$ ipython --no-banner

In [1]: import numpy as np

In [2]: np.set_printoptions(precision=3, suppress=True, linewidth=200)

In [3]: A = np.load("arr.npy")

In [4]: A
Out[4]: 
array([[2., 1., 0., 0.],
       [2., 2., 0., 0.],
       [0., 0., 4., 4.],
       [0., 0., 5., 1.]])

In [5]: rng = np.random.default_rng(3)

In [6]: z = rng.permutation(4)

In [7]: A2 = A[:, z] * rng.choice([-1, 1], 4)

In [8]: A2
Out[8]: 
array([[-0.,  0.,  1.,  2.],
       [-0.,  0.,  2.,  2.],
       [-4.,  4.,  0.,  0.],
       [-1.,  5.,  0.,  0.]])

In [9]: Uu, _, Vt = np.linalg.svd(A.T @ A2)

In [10]: np.round(np.linalg.lstsq(A, A2)[0], 3) + 0
Out[10]: 
array([[ 0.,  0.,  0.,  1.],
       [ 0.,  0.,  1.,  0.],
       [ 0.,  1.,  0.,  0.],
       [-1.,  0.,  0.,  0.]])

In [11]: np.round(Uu @ Vt, 3) + 0
Out[11]: 
array([[ 0.,  0.,  0.,  1.],
       [ 0.,  0.,  1.,  0.],
       [ 0.,  1.,  0.,  0.],
       [-1.,  0.,  0.,  0.]])

In [12]: z
Out[12]: array([3, 2, 1, 0])

In [13]: x0 = np.array([-3, 1, -1, -3])

In [14]: h = np.maximum(A2 @ x0, 0)

In [15]: np.maximum(A2 @ (3 * x0), 0)
Out[15]: array([ 0.,  0., 48., 24.])

In [16]: np.flatnonzero(h > 1e-9)
Out[16]: array([2, 3])

In [17]: np.linalg.norm(A, axis=1)
Out[17]: array([2.236, 2.828, 5.657, 5.099])

In [18]: np.linalg.norm(A, axis=0)
Out[18]: array([2.828, 2.236, 6.403, 4.123])

In [19]: round(float(np.linalg.norm(A, 1)), 3), round(float(np.linalg.norm(A, np.inf)), 3)
Out[19]: (9.0, 8.0)

In [20]: np.round(np.linalg.norm(A, 2), 3)
Out[20]: np.float64(7.293)

In [21]: np.trace(A)
Out[21]: np.float64(9.0)

In [22]: np.linalg.matrix_power(A, 3)
Out[22]: 
array([[ 20.,  14.,   0.,   0.],
       [ 28.,  20.,   0.,   0.],
       [  0.,   0., 244., 164.],
       [  0.,   0., 205., 121.]])

In [23]: A.inv()
AttributeError: 'numpy.ndarray' object has no attribute 'inv'


In [24]: P = np.triu(np.array([[-1, -5, 1, 4], [5, -4, -3, -2], [1, 0, -3, 0], [-2, 3, -2, -3]]), 1) + np.eye(4)

In [25]: A2 = P @ A @ np.linalg.inv(P)

In [26]: P @ A - A @ P
Out[26]: 
array([[-10.,   0.,  25.,   2.],
       [  0.,  10., -18., -18.],
       [  0.,   0.,   0.,   0.],
       [  0.,   0.,   0.,   0.]])

In [27]: np.poly(A2)
Out[27]: array([  1.,  -9.,   6.,  54., -32.])

In [28]: np.linalg.matrix_rank(A2)
Out[28]: np.int64(4)

In [29]: J = np.load("test16.npy")

In [30]: J
Out[30]: 
array([[-0.4  , -0.7  , -1.1  ,  0.7  , -0.9  ,  0.5  , -2.2  ,  1.7  ,  0.5  ],
       [-0.2  ,  0.6  , -1.1  , -1.   , -1.1  ,  0.6  ,  0.4  , -0.5  ,  0.   ],
       [-0.4  , -1.5  ,  0.7  ,  0.7  , -2.2  ,  0.4  , -0.8  ,  0.1  ,  1.3  ],
       [-1.3  ,  0.1  , -3.   ,  0.3  ,  0.   ,  0.1  , -1.7  , -0.2  , -0.4  ],
       [ 0.   ,  0.   ,  0.7  ,  1.3  ,  0.4  ,  0.4  ,  2.2  , -0.1  ,  1.4  ],
       [-0.079,  0.226, -1.455, -0.991, -1.379,  0.342,  0.116, -0.468, -0.261],
       [ 1.8  , -1.9  ,  0.9  , -0.1  ,  0.2  ,  1.   , -0.8  ,  1.2  , -0.4  ]])

In [31]: Uu, sv, Vt = np.linalg.svd(J, full_matrices=False)

In [32]: np.abs(Vt[0])
Out[32]: array([0.252, 0.044, 0.664, 0.064, 0.299, 0.069, 0.615, 0.099, 0.089])

In [33]: sv / sv[0]
Out[33]: array([1.   , 0.858, 0.624, 0.521, 0.342, 0.209, 0.063])

In [34]: np.round(Uu.T @ J @ Vt.T, 3) + 0
Out[34]: 
array([[5.09 , 0.   , 0.   , 0.   , 0.   , 0.   , 0.   ],
       [0.   , 4.365, 0.   , 0.   , 0.   , 0.   , 0.   ],
       [0.   , 0.   , 3.175, 0.   , 0.   , 0.   , 0.   ],
       [0.   , 0.   , 0.   , 2.653, 0.   , 0.   , 0.   ],
       [0.   , 0.   , 0.   , 0.   , 1.739, 0.   , 0.   ],
       [0.   , 0.   , 0.   , 0.   , 0.   , 1.066, 0.   ],
       [0.   , 0.   , 0.   , 0.   , 0.   , 0.   , 0.319]])

In [35]: (sv > 1e-8).sum()
Out[35]: np.int64(7)

In [36]: np.abs(Uu[:, 0]).round(6).argmax()
Out[36]: np.int64(3)
